$ ipython --no-banner

In [1]: import numpy as np

In [2]: np.set_printoptions(suppress=True, linewidth=100)

In [3]: rng = np.random.default_rng(210153)

In [4]: K = np.array([[1, 1, 0, 0, 1],
   ...:     [0, 0, 1, 2, 0],
   ...:     [2, 0, 0, 0, 0],
   ...:     [1, 1, 0, 1, 0],
   ...:     [2, 1, 0, 0, 0]]) * (rng.random((5, 5)) < 0.3)

In [5]: print(K)
[[1 0 0 0 0]
 [0 0 0 0 0]
 [2 0 0 0 0]
 [1 0 0 1 0]
 [0 1 0 0 0]]

In [6]: round(np.linalg.det(K), 2)
Out[6]: np.float64(0.0)

In [7]: (K != 0).astype(int)
Out[7]: 
array([[1, 0, 0, 0, 0],
       [0, 0, 0, 0, 0],
       [1, 0, 0, 0, 0],
       [1, 0, 0, 1, 0],
       [0, 1, 0, 0, 0]])

In [8]: np.flatnonzero(np.linalg.matrix_power((K != 0) + (K.T != 0) + np.eye(5), 5)[1])
Out[8]: array([1, 4])

In [9]: print(K @ K)
[[1 0 0 0 0]
 [0 0 0 0 0]
 [2 0 0 0 0]
 [2 0 0 1 0]
 [0 0 0 0 0]]

In [10]: (np.linalg.matrix_power((K != 0) + (K.T != 0) + np.eye(5), 5) > 0).astype(int)
Out[10]: 
array([[1, 0, 1, 1, 0],
       [0, 1, 0, 0, 1],
       [1, 0, 1, 1, 0],
       [1, 0, 1, 1, 0],
       [0, 1, 0, 0, 1]])

In [11]: print(np.round(np.sort(np.linalg.eigvals(K)), 2))
[0. 0. 0. 1. 1.]

In [12]: np.linalg.matrix_rank(K - K[0, 0] * np.eye(5))
Out[12]: np.int64(4)

In [13]: [int(np.linalg.matrix_rank(np.linalg.matrix_power(K, p))) for p in range(1, 6)]
Out[13]: [3, 2, 2, 2, 2]

In [14]: idx = rng.permutation(5)

In [15]: idx
Out[15]: array([4, 0, 3, 1, 2])

In [16]: other = K[idx][:, idx]

In [17]: print(np.diag(other))
[0 1 1 0 0]

In [18]: data = np.loadtxt("m.csv", delimiter=",")

In [19]: data.round(2)
Out[19]: 
array([[-1.22,  1.15,  1.97, -1.51],
       [-2.45,  0.57, -0.74,  1.46],
       [ 1.22,  2.3 ,  0.5 ,  1.4 ],
       [ 0.  , -1.44,  2.08,  1.62]])

In [20]: np.allclose(K @ K.T, K.T @ K)
Out[20]: False

In [21]: print(round(float(np.linalg.det(K)), 2))
0.0

In [22]: np.round(np.sort(np.abs(np.linalg.eigvals(K))), 2)
Out[22]: array([0., 0., 0., 1., 1.])

In [23]: (K + K.T) / 2
Out[23]: 
array([[1. , 0. , 1. , 0.5, 0. ],
       [0. , 0. , 0. , 0. , 0.5],
       [1. , 0. , 0. , 0. , 0. ],
       [0.5, 0. , 0. , 1. , 0. ],
       [0. , 0.5, 0. , 0. , 0. ]])

In [24]: np.trace(K)
Out[24]: np.int64(2)

In [25]: K @ K
Out[25]: 
array([[1, 0, 0, 0, 0],
       [0, 0, 0, 0, 0],
       [2, 0, 0, 0, 0],
       [2, 0, 0, 1, 0],
       [0, 0, 0, 0, 0]])
